In [1]: import numpy as np

In [2]: np.set_printoptions(precision=2, suppress=True, linewidth=140)

In [3]: M = np.load("mat.npy")

In [4]: M
Out[4]: 
array([[-16.41,   4.48,  10.51],
       [-13.01,  14.28,   5.16],
       [-19.61,   0.13,  -3.95],
       [-19.03,  -5.42,  -2.93],
       [ 16.92,   9.12,   5.55],
       [ -0.67,  19.88,   2.1 ],
       [ 17.31,   9.93,  -1.36],
       [ -0.99,  19.89,   1.8 ],
       [  3.91, -19.5 ,   2.08],
       [ -9.31,  -3.23, -17.41],
       [ 19.39,   3.3 ,  -3.65],
       [ -4.88,  11.54, -15.59],
       [ -3.76, -18.56,  -6.44],
       [ 16.05, -11.02,   4.59],
       [-19.94,   1.16,   1.11],
       [ 12.44,  11.19,  10.96],
       [-13.64, -13.86,  -4.69],
       [-15.14,  12.37,  -4.22],
       [ 15.43,   2.17,  12.54],
       [-16.63,  -2.08, -10.92],
       [  9.3 , -14.36,  10.37],
       [-17.22,  -9.95,   2.11],
       [-12.01, -12.69,   9.74],
       [ 13.68, -14.41,  -2.26]])

In [5]: G = np.cov(M, rowvar=False)

In [6]: print(M.std(axis=0))
[13.85 11.87  7.84]

In [7]: print(np.linalg.eigvalsh(G)[::-1])
[208.91 146.13  56.25]

In [8]: G.shape
Out[8]: (3, 3)

In [9]: np.corrcoef(M.T)
Out[9]: 
array([[1.  , 0.04, 0.3 ],
       [0.04, 1.  , 0.03],
       [0.3 , 0.03, 1.  ]])

In [10]: np.argwhere(np.triu(np.abs(np.corrcoef(M.T)) > 0.8, 1))
Out[10]: array([], shape=(0, 2), dtype=int64)

In [11]: mat = np.array([[1, 0, 0, 0, 0, 0],
    ...:     [4, 0, 0, 0, 0, 0],
    ...:     [4, 5, 0, 0, 0, 0],
    ...:     [1, 4, 0, 2, 0, 0],
    ...:     [0, 2, 1, 1, 2, 0],
    ...:     [0, 5, 1, 5, 5, 5]])

In [12]: U, sv, Vt = np.linalg.svd(mat)

In [13]: print(sv.round(2) + 0)
[11.44  6.67  3.24  1.62  1.19  0.  ]

In [14]: np.argmax(sv[:-1] / (sv[1:] + 1e-6)) + 1
Out[14]: np.int64(5)

In [15]: out = U[:, :5] @ np.diag(sv[:5]) @ Vt[:5]

In [16]: round(float(np.abs(mat - out).max()), 2)
Out[16]: 0.0

In [17]: np.unique(mat.round(6), axis=0).shape
Out[17]: (6, 6)

In [18]: np.round(mat @ np.linalg.pinv(mat) @ mat, 2) + 0
Out[18]: 
array([[1., 0., 0., 0., 0., 0.],
       [4., 0., 0., 0., 0., 0.],
       [4., 5., 0., 0., 0., 0.],
       [1., 4., 0., 2., 0., 0.],
       [0., 2., 1., 1., 2., 0.],
       [0., 5., 1., 5., 5., 5.]])

In [19]: np.allclose(mat[:-1].T @ np.linalg.lstsq(mat[:-1].T, mat[-1])[0], mat[-1])
Out[19]: False

In [20]: round(float(np.trace(np.linalg.pinv(mat) @ mat)), 2)
Out[20]: 5.0

In [21]: def softmax(z):
    ...:     e = np.exp(z - z.max(axis=-1, keepdims=True))
    ...:     return e / e.sum(axis=-1, keepdims=True)
    ...: 

In [22]: np.round(softmax(10 * mat[1]), 2) + 0
Out[22]: array([1., 0., 0., 0., 0., 0.])

In [23]: softmax(mat[1] + -3)
Out[23]: array([0.92, 0.02, 0.02, 0.02, 0.02, 0.02])

In [24]: scores = mat @ mat.T / np.sqrt(6)

In [25]: np.round(softmax(scores + np.triu(np.full(scores.shape, -np.inf), 1)), 2) + 0
Out[25]: 
array([[1.  , 0.  , 0.  , 0.  , 0.  , 0.  ],
       [0.01, 0.99, 0.  , 0.  , 0.  , 0.  ],
       [0.  , 0.  , 1.  , 0.  , 0.  , 0.  ],
       [0.  , 0.  , 0.77, 0.23, 0.  , 0.  ],
       [0.01, 0.01, 0.33, 0.33, 0.33, 0.  ],
       [0.  , 0.  , 0.  , 0.  , 0.  , 1.  ]])

In [26]: print(softmax(scores).round(6).argmax(axis=1))
[1 1 2 5 5 5]

In [27]: np.round(softmax(scores)[1] @ mat, 2) + 0
Out[27]: array([3.97, 2.5 , 0.  , 0.01, 0.01, 0.  ])

In [28]: np.round(softmax(scores), 2) + 0
Out[28]: 
array([[0.1 , 0.34, 0.34, 0.1 , 0.07, 0.07],
       [0.  , 0.5 , 0.5 , 0.  , 0.  , 0.  ],
       [0.  , 0.  , 1.  , 0.  , 0.  , 0.  ],
       [0.  , 0.  , 0.08, 0.02, 0.  , 0.9 ],
       [0.  , 0.  , 0.  , 0.  , 0.  , 1.  ],
       [0.  , 0.  , 0.  , 0.  , 0.  , 1.  ]])

In [29]: np.argsort(-np.linalg.norm(mat, axis=0).round(6), kind="stable")[:3]
Out[29]: array([1, 0, 3])

In [30]: [round(float(x), 2) for x in np.linalg.svd(mat, compute_uv=False)[:3]]
Out[30]: [11.44, 6.67, 3.24]

In [31]: np.linalg.cond(mat) > 100
Out[31]: np.True_

In [32]: P = M @ np.linalg.solve(M.T @ M, M.T)

In [33]: np.linalg.matrix_rank(np.eye(24) - P)
Out[33]: np.int64(21)

In [34]: np.allclose(P @ P, P)
Out[34]: True

In [35]: np.diag(P)
Out[35]: 
array([0.19, 0.14, 0.08, 0.08, 0.09, 0.12, 0.1 , 0.12, 0.12, 0.21, 0.12, 0.21, 0.13, 0.1 , 0.1 , 0.12, 0.1 , 0.1 , 0.13, 0.11, 0.14, 0.11,
       0.18, 0.12])

In [36]: np.round(np.linalg.eigvalsh(P), 2) + 0
Out[36]: array([0., 0., 0., 0., 0., 0., 0., 0., 0., 0., 0., 0., 0., 0., 0., 0., 0., 0., 0., 0., 0., 1., 1., 1.])

In [37]: O, _ = np.linalg.qr(np.array([[-1.9, 1.1, 0.1, -0.8],
    ...:     [0.3, -0.2, 0.0, 0.1],
    ...:     [0.4, 2.4, 0.9, -0.4],
    ...:     [0.3, 1.3, -0.7, 1.8]]))

In [38]: w = np.array([-3, 4, -3, 6])

In [39]: W0 = O @ np.diag(w) @ O.T

In [40]: W0
Out[40]: 
array([[-2.35,  1.33,  1.45,  0.83],
       [ 1.33,  5.79, -0.3 ,  0.03],
       [ 1.45, -0.3 ,  2.05,  2.77],
       [ 0.83,  0.03,  2.77, -1.48]])

In [41]: # symmetric, so the eigenvalues are real

In [42]: np.poly(W0)
Out[42]: array([  1.,  -4., -27.,  54., 216.])

In [43]: round(np.linalg.det(W0.T), 2)
Out[43]: np.float64(216.0)

In [44]: np.round(np.linalg.eigvals(W0).sum().real, 2)
Out[44]: np.float64(4.0)

In [45]: np.einsum("ij,ji->", W0, W0)
Out[45]: np.float64(70.0)

In [46]: out = np.array([[3, 8], [7, 3], [8, 9], [0, 0]])

In [47]: np.linalg.matrix_rank(np.vstack([W0, out.T]))
Out[47]: np.int64(4)

In [48]: np.einsum("ik,kj->ji", W0, out)
Out[48]: 
array([[13.86, 42.1 , 18.65, 24.81],
       [-1.77, 25.31, 29.15, 31.61]])

In [49]: np.einsum("ij,ij->i", W0, W0)
Out[49]: array([10.1 , 35.32, 14.05, 10.53])

In [50]: W0 @ out
Out[50]: 
array([[13.86, -1.77],
       [42.1 , 25.31],
       [18.65, 29.15],
       [24.81, 31.61]])

In [51]: out.T @ W0.T
Out[51]: 
array([[13.86, 42.1 , 18.65, 24.81],
       [-1.77, 25.31, 29.15, 31.61]])

In [52]: print(np.einsum("ik,kj->ij", W0, out))
[[13.86 -1.77]
 [42.1  25.31]
 [18.65 29.15]
 [24.81 31.61]]

In [53]: O, r_ = np.linalg.qr(W0)

In [54]: round(float(abs(r_[0, 0])), 2), round(float(np.linalg.norm(W0[:, 0])), 2)
Out[54]: (3.18, 3.18)

In [55]: r_.round(2) + 0
Out[55]: 
array([[ 3.18,  1.31,  0.46,  0.28],
       [ 0.  , -5.8 ,  0.16,  0.  ],
       [ 0.  ,  0.  , -3.72, -0.71],
       [ 0.  ,  0.  ,  0.  , -3.15]])

In [56]: O
Out[56]: 
array([[-0.74, -0.4 , -0.5 , -0.21],
       [ 0.42, -0.9 ,  0.09,  0.01],
       [ 0.46,  0.15, -0.49, -0.73],
       [ 0.26,  0.05, -0.71,  0.65]])

In [57]: np.round(O.T @ O, 2) + 0
Out[57]: 
array([[1., 0., 0., 0.],
       [0., 1., 0., 0.],
       [0., 0., 1., 0.],
       [0., 0., 0., 1.]])
